% ipython --no-banner

In [1]: import numpy as np

In [2]: np.set_printoptions(precision=2, suppress=True, linewidth=100, sign=" ")

In [3]: F = np.loadtxt("mat.csv", delimiter=",")

In [4]: F
Out[4]: 
array([[ 4.43,  0.6 ,  1.98,  1.07],
       [-1.69, -1.89, -1.46,  4.05],
       [-3.61, -1.86,  1.86,  2.25],
       [ 1.41,  1.47, -1.74,  4.22],
       [-3.42, -2.37,  1.37,  2.41],
       [-3.66,  1.22,  1.81,  2.61],
       [ 2.24, -2.05,  1.6 ,  3.64],
       [-1.28, -3.67,  2.63, -1.71],
       [-2.38,  3.  , -0.76,  3.12],
       [ 1.12, -2.39,  1.89,  3.8 ],
       [ 0.54,  1.22,  4.52, -1.68],
       [ 1.25, -3.08,  3.39, -1.58],
       [ 3.43,  2.07,  2.4 ,  1.77],
       [-2.03,  4.01, -2.06, -0.74],
       [-4.07,  2.48, -0.7 ,  1.34],
       [ 2.95, -3.79, -0.61, -1.24],
       [ 1.16, -2.94,  1.59, -3.53],
       [-3.08,  3.3 , -1.88,  1.04],
       [-1.76, -3.92, -0.16, -2.56],
       [ 1.39,  1.26, -0.36,  4.62],
       [-2.91, -3.77, -1.52, -0.13],
       [-3.31, -1.8 ,  2.9 ,  1.54],
       [-4.43, -0.73, -0.48,  2.16],
       [ 1.4 ,  1.93, -4.34,  0.7 ],
       [ 1.46,  2.1 ,  2.37, -3.58],
       [-0.82, -3.76,  2.73, -1.64],
       [-1.03, -1.67,  1.49,  4.35],
       [ 0.31,  1.6 , -0.24,  4.72],
       [ 0.08,  1.95,  3.75,  2.67],
       [ 1.11, -0.83,  1.98, -4.38],
       [-2.12,  1.49, -3.68, -2.18],
       [-0.82,  2.64, -3.61, -2.09],
       [ 0.22, -2.8 , -1.11,  3.98],
       [ 0.1 , -1.53,  4.41, -1.79],
       [ 0.3 , -0.48, -1.64, -4.69]])

In [5]: cent = F[[12, 5]].astype(float)

In [6]: for _ in range(5):
   ...:     lab = np.linalg.norm(F[:, None] - cent, axis=-1).argmin(axis=1)
   ...:     cent = np.array([F[lab == j].mean(axis=0) for j in range(2)])
   ...: 

In [7]: lab
Out[7]: 
array([ 0,  1,  1,  1,  1,  1,  0,  0,  1,  1,  0,  0,  0,  1,  1,  0,  0,  1,  0,  1,  1,  1,  1,
        1,  0,  0,  1,  1,  1,  0,  1,  1,  1,  0,  0])

In [8]: print(np.abs(cent[1] - cent[0]).argmax())
3

In [9]: W0 = np.loadtxt("arr.csv", delimiter=",")

In [10]: print(W0)
[[  0.   0.   0.   0.   0.   0.]
 [  0.  16.  24.   7.   9.  15.]
 [ 19.  46.  14.  13.  26.  42.]
 [  0.   0.   0.   0.   0.   0.]
 [  0.   0.   0.   0.   0.   0.]
 [ 26.  47.  14.   9.  19.  45.]
 [  6.  10.   0.   7.   0.   9.]
 [  0.  19.   0.  19.  18.  12.]
 [ 20.  28.  34.   0.   0.  33.]
 [ 30.  42.  29.   0.   5.  45.]
 [  4.  21.  19.   5.   5.  21.]
 [ 25.  43.   0.  19.  18.  36.]
 [  3.   0.   0.   0.   0.   0.]
 [ 20.  31.  19.   1.   1.  33.]
 [  0.   0.   0.   0.   0.   0.]
 [  2.   3.   0.   5.   0.   3.]
 [  4.  43.  44.  13.  37.  39.]
 [ 22.  21.  19.   0.   0.  27.]
 [  0.   7.  14.   7.   2.   6.]
 [  0.   0.   0.   0.   0.   0.]
 [ 12.  14.   0.   3.   0.  15.]
 [ 37.  80.  24.  21.  56.  72.]
 [  0.   0.  24.   0.   0.   0.]
 [  0.   0.  29.   0.   0.   0.]
 [  0.   0.   0.   0.   0.   0.]
 [  0.   0.   4.   5.   0.   0.]
 [  0.  25.  14.  19.  30.  18.]
 [ 15.   0.   0.   0.   0.   6.]
 [  0.   0.  24.   0.   0.   0.]
 [ 33.  64.  24.  13.  36.  60.]
 [  9.  42.  14.  17.  32.  36.]
 [ 17.   4.   0.   1.   0.   6.]]

In [11]: x0 = np.array([1, 2, 0, 2])

In [12]: rhs = F @ x0

In [13]: np.round(np.linalg.solve(F.T @ F, F.T @ rhs), 2) + 0
Out[13]: array([ 1.,  2.,  0.,  2.])

In [14]: np.round(np.linalg.pinv(F) @ F, 2) + 0
Out[14]: 
array([[ 1.,  0.,  0.,  0.],
       [ 0.,  1.,  0.,  0.],
       [ 0.,  0.,  1.,  0.],
       [ 0.,  0.,  0.,  1.]])

In [15]: rng = np.random.default_rng(261)

In [16]: rhs = rhs + 0.1 * rng.normal(size=35)

In [17]: rhs
Out[17]: 
array([  7.65,   2.76,  -2.82,  12.73,  -3.33,   4.01,   5.69, -12.11,   9.66,   3.96,  -0.24,
        -8.14,  11.09,   4.57,   3.55,  -7.04, -11.8 ,   5.53, -14.85,  13.06, -10.5 ,  -4.08,
        -1.59,   6.58,  -1.63, -11.54,   4.27,  12.81,   9.27,  -9.28,  -3.33,   0.26,   2.69,
        -6.46, -10.04])

In [18]: coef, *_ = np.linalg.lstsq(F, rhs)

In [19]: coef
Out[19]: array([ 1.  ,  1.99, -0.01,  2.  ])

In [20]: print(np.round(F.T @ (rhs - F @ coef), 2) + 0)
[ 0.  0.  0.  0.]
